% ipython --no-banner

In [1]: import numpy as np

In [2]: np.set_printoptions(precision=2, suppress=True, linewidth=120)

In [3]: tidy = lambda a: np.round(a, 2) + 0

In [4]: F = np.load("test11.npy")

In [5]: F
Out[5]: 
array([[0, 0, 0, 0, 0, 0, 0],
       [0, 1, 0, 0, 0, 0, 0],
       [0, 0, 0, 0, 0, 0, 0],
       [0, 0, 2, 0, 0, 0, 0],
       [0, 3, 2, 0, 0, 0, 0],
       [0, 0, 0, 2, 0, 0, 0],
       [0, 0, 3, 0, 3, 0, 3]])

In [6]: # splits into 2 blocks

In [7]: np.abs(np.diag(np.linalg.qr(F)[1])) > 1e-9
Out[7]: array([False,  True,  True,  True,  True, False, False])

In [8]: np.allclose(F[:-1].T @ np.linalg.lstsq(F[:-1].T, F[-1])[0], F[-1])
Out[8]: False

In [9]: np.unique(F.round(6), axis=0).shape
Out[9]: (6, 7)

In [10]: np.linalg.matrix_rank(F - F[0, 0] * np.eye(7))
Out[10]: np.int64(4)

In [11]: np.prod(np.diag(F)), tidy(np.linalg.det(F))
Out[11]: (np.int64(0), np.float64(0.0))

In [12]: tidy(np.sort(np.linalg.eigvals(F)))
Out[12]: array([0., 0., 0., 0., 0., 1., 3.])

In [13]: F @ F
Out[13]: 
array([[ 0,  0,  0,  0,  0,  0,  0],
       [ 0,  1,  0,  0,  0,  0,  0],
       [ 0,  0,  0,  0,  0,  0,  0],
       [ 0,  0,  0,  0,  0,  0,  0],
       [ 0,  3,  0,  0,  0,  0,  0],
       [ 0,  0,  4,  0,  0,  0,  0],
       [ 0,  9, 15,  0,  9,  0,  9]])
